$ python -q
>>> import numpy as np
>>> np.set_printoptions(suppress=True, linewidth=100)
>>> tidy = lambda a: np.round(a, 2) + 0
>>> M = np.load("run18.npy")
>>> M
array([[  1.11,   0.27, -11.23,   2.07,  -4.41,   6.55, -11.69,   0.02],
       [  4.19,   4.93,  -1.13,   5.38,   1.25,   3.9 ,  -5.15,  -3.11],
       [ -5.92,  -4.79, -20.77,  -8.03, -10.52,   6.35, -15.64,   4.27],
       [  6.13,   6.24,   3.1 ,   6.57,  10.8 ,   3.7 ,  -1.67,  -5.04],
       [ -0.92,   4.67,   8.77,   1.47,   4.24,  -2.6 ,   5.04,  -2.48],
       [ -9.15,  -6.14,  -0.42,  -8.68,  -3.07,  -3.71,   2.47,   3.73],
       [ -4.86,  -1.2 ,  -0.65,  -4.79,  -5.15,  -2.71,   1.25,   3.34],
       [ -4.32,  -4.53,  -0.94,  -6.43, -11.97,  -4.82,   3.13,   3.65],
       [ -3.15,  -2.  ,  -0.26,  -4.91,   0.34,  -1.45,   2.61,   1.63],
       [ 11.92,   7.23,  -6.12,   6.53,  14.39,   9.31,  -7.02,  -4.6 ],
       [  1.93,   1.43,   4.  ,   4.08,   3.13,  -0.45,   2.68,  -1.51]])
>>> W1 = np.array([[-1, 1, -1],
...     [3, 2, 1],
...     [-3, -2, -1],
...     [1, 3, -2],
...     [3, 2, 0],
...     [1, -1, -1],
...     [1, 2, -1],
...     [1, 0, -3]])
>>> c = np.array([3, 1, 2])
>>> hid = np.maximum(M @ W1 + c, 0)
>>> np.linalg.matrix_rank(hid)
np.int64(3)
>>> tidy((hid > 0).mean(axis=0))
array([0.64, 0.45, 0.82])
>>> C = np.array([[0, 1], [1, 0], [2, 2]])
>>> W1 @ C
array([[-1, -3],
       [ 4,  5],
       [-4, -5],
       [-1, -3],
       [ 2,  3],
       [-3, -1],
       [ 0, -1],
       [-6, -5]])
>>> (hid @ C).round(6).argmax(axis=1)
array([1, 1, 1, 0, 0, 0, 0, 0, 0, 1, 0])
>>> hat = M @ np.linalg.solve(M.T @ M, M.T)
>>> tidy(np.linalg.eigvalsh(hat))
array([0., 0., 0., 1., 1., 1., 1., 1., 1., 1., 1.])
>>> np.allclose(hat @ hat, hat)
True
>>> tidy(np.trace(hat))
np.float64(8.0)
>>> tidy(np.diag(hat))
array([0.62, 0.53, 0.94, 0.49, 0.76, 0.66, 0.89, 0.79, 0.75, 0.85, 0.71])
>>> out = np.c_[M[:, :1] @ np.array([[2]]), np.array([1, -2, -2, -1, 0, -1, 0, -1, -1, -1, 1])]
>>> out
array([[  2.22,   1.  ],
       [  8.38,  -2.  ],
       [-11.84,  -2.  ],
       [ 12.26,  -1.  ],
       [ -1.84,   0.  ],
       [-18.3 ,  -1.  ],
       [ -9.72,   0.  ],
       [ -8.64,  -1.  ],
       [ -6.3 ,  -1.  ],
       [ 23.84,  -1.  ],
       [  3.86,   1.  ]])
>>> tidy(np.linalg.norm(np.linalg.qr(M)[0].T @ out, axis=0) ** 2 / ((out ** 2).sum(axis=0) + 1e-12))
array([1.  , 0.74])
>>> print(tidy(np.linalg.lstsq(M, out[:, 0])[0]))
[2. 0. 0. 0. 0. 0. 0. 0.]
>>> np.linalg.matrix_rank(out)
np.int64(2)
>>> C = np.array([[-1, -1, 2, 3, -2, -3, -3],
...     [2, 0, 1, 0, 3, -2, 0],
...     [3, 2, 1, 3, -2, 1, 0]])
>>> arr = np.repeat(C, 24 // 3, axis=0)
>>> rng = np.random.default_rng(955)
>>> arr = arr + 0.3 * rng.normal(size=arr.shape)
>>> tidy(arr)
array([[-1.25, -1.33,  2.  ,  2.53, -1.71, -3.12, -2.88],
       [-0.62, -1.01,  1.42,  3.46, -2.11, -3.45, -2.83],
       [-1.34, -0.95,  2.37,  2.83, -2.72, -2.88, -3.27],
       [-0.82, -0.93,  2.03,  3.11, -2.11, -3.06, -2.67],
       [-1.38, -1.33,  2.14,  3.33, -2.17, -2.31, -3.26],
       [-0.86, -1.38,  2.22,  3.11, -2.11, -3.39, -2.67],
       [-1.3 , -0.61,  1.78,  2.64, -2.37, -3.24, -3.49],
       [-1.25, -1.35,  2.51,  2.9 , -2.37, -2.73, -2.79],
       [ 1.66, -0.15,  1.31,  0.  ,  2.9 , -2.21, -0.12],
       [ 1.8 ,  0.07,  0.62, -0.08,  3.33, -2.18,  0.43],
       [ 1.72,  0.49,  1.04,  0.03,  3.33, -2.17, -0.12],
       [ 1.47,  0.64,  1.19,  0.31,  2.93, -1.98, -0.29],
       [ 2.2 ,  0.15,  1.06,  0.35,  2.85, -2.45,  0.19],
       [ 2.22, -0.26,  0.91,  0.07,  2.35, -2.3 , -0.45],
       [ 2.5 , -0.14,  0.71,  0.41,  3.7 , -1.95, -0.78],
       [ 1.44,  0.24,  0.97,  0.05,  3.09, -2.56, -0.22],
       [ 3.31,  2.11,  0.79,  3.16, -1.86,  0.76, -0.12],
       [ 3.03,  2.12,  1.3 ,  3.24, -2.12,  0.89,  0.02],
       [ 3.16,  2.28,  0.94,  2.94, -1.9 ,  1.01,  0.16],
       [ 3.22,  1.88,  1.01,  3.41, -2.02,  1.12,  0.27],
       [ 3.15,  2.21,  0.73,  3.11, -2.4 ,  1.48, -0.49],
       [ 2.46,  1.83,  0.94,  3.54, -1.52,  1.2 ,  0.05],
       [ 2.73,  1.9 ,  0.96,  3.59, -1.73,  1.17,  0.16],
       [ 2.9 ,  1.63,  1.38,  2.73, -2.12,  0.57,  0.44]])
>>> out = np.c_[arr[:, :2] @ np.array([[3, 3], [3, 2]]), np.array([3, 0, 0, 2, 0, 2, 1, 0, 2, 3, 0, 0, 1, 3, 2, 3, 1, 0, 2, 2, 2, 1, 3, 2])]
>>> tidy(out)
array([[-7.73, -6.4 ,  3.  ],
       [-4.89, -3.88,  0.  ],
       [-6.87, -5.92,  0.  ],
       [-5.25, -4.32,  2.  ],
       [-8.12, -6.79,  0.  ],
       [-6.72, -5.34,  2.  ],
       [-5.74, -5.13,  1.  ],
       [-7.81, -6.46,  0.  ],
       [ 4.53,  4.68,  2.  ],
       [ 5.64,  5.56,  3.  ],
       [ 6.6 ,  6.12,  0.  ],
       [ 6.32,  5.68,  0.  ],
       [ 7.03,  6.89,  1.  ],
       [ 5.88,  6.14,  3.  ],
       [ 7.1 ,  7.24,  2.  ],
       [ 5.02,  4.78,  3.  ],
       [16.27, 14.16,  1.  ],
       [15.43, 13.31,  0.  ],
       [16.32, 14.04,  2.  ],
       [15.31, 13.43,  2.  ],
       [16.08, 13.87,  2.  ],
       [12.85, 11.03,  1.  ],
       [13.88, 11.98,  3.  ],
       [13.57, 11.94,  2.  ]])
>>> np.linalg.matrix_rank(np.c_[arr, out])
np.int64(8)
>>> print(tidy(np.linalg.norm(out - arr @ np.linalg.lstsq(arr, out)[0], axis=0)))
[0.   0.   4.96]
